>>> import numpy as np
>>> np.set_printoptions(suppress=True, linewidth=160)
>>> rng = np.random.default_rng(4868)
>>> E = np.eye(4, dtype=int)[rng.permutation(4)]
>>> E
array([[0, 0, 1, 0],
       [0, 1, 0, 0],
       [0, 0, 0, 1],
       [1, 0, 0, 0]])
>>> M2 = E / np.linalg.norm(E, axis=1, keepdims=True)
>>> cov = M2 @ M2.T
>>> np.degrees(np.arccos(np.clip(cov[2, 1], -1, 1)))
np.float64(90.0)
>>> cov
array([[1., 0., 0., 0.],
       [0., 1., 0., 0.],
       [0., 0., 1., 0.],
       [0., 0., 0., 1.]])
>>> cov[2]
array([0., 0., 1., 0.])
>>> r0 = np.array([0, 1, 2, 0])
>>> M2 = E + np.outer(r0, np.eye(4)[1])
>>> M2
array([[0., 0., 1., 0.],
       [0., 2., 0., 0.],
       [0., 2., 0., 1.],
       [1., 0., 0., 0.]])
>>> np.linalg.matrix_rank(M2 - E)
np.int64(1)
>>> round(np.linalg.det(M2) / np.linalg.det(E), 2), round(float(1 + np.linalg.solve(E, r0)[1]), 2)
(np.float64(2.0), 2.0)
>>> A = np.load("w.npy")
>>> A
array([[-4.,  0.,  0.],
       [ 0., -5., -3.],
       [ 0., -4.,  0.]])
>>> # splits into 2 blocks
>>> M2 = np.linalg.inv(A)
>>> round(np.linalg.det(A) * np.linalg.det(M2), 2)
np.float64(1.0)
>>> round(np.linalg.slogdet(A)[0], 2)
np.float64(1.0)
>>> np.allclose(M2, A.T)
False
>>> M2.round(2)
array([[-0.25, -0.  , -0.  ],
       [-0.  , -0.  , -0.25],
       [ 0.  , -0.33,  0.42]])
>>> np.round(np.linalg.det(A) * M2, 2)
array([[-12.,  -0.,  -0.],
       [ -0.,  -0., -12.],
       [  0., -16.,  20.]])
>>> np.round(np.linalg.inv(M2), 2)
array([[-4., -0., -0.],
       [-0., -5., -3.],
       [-0., -4., -0.]])
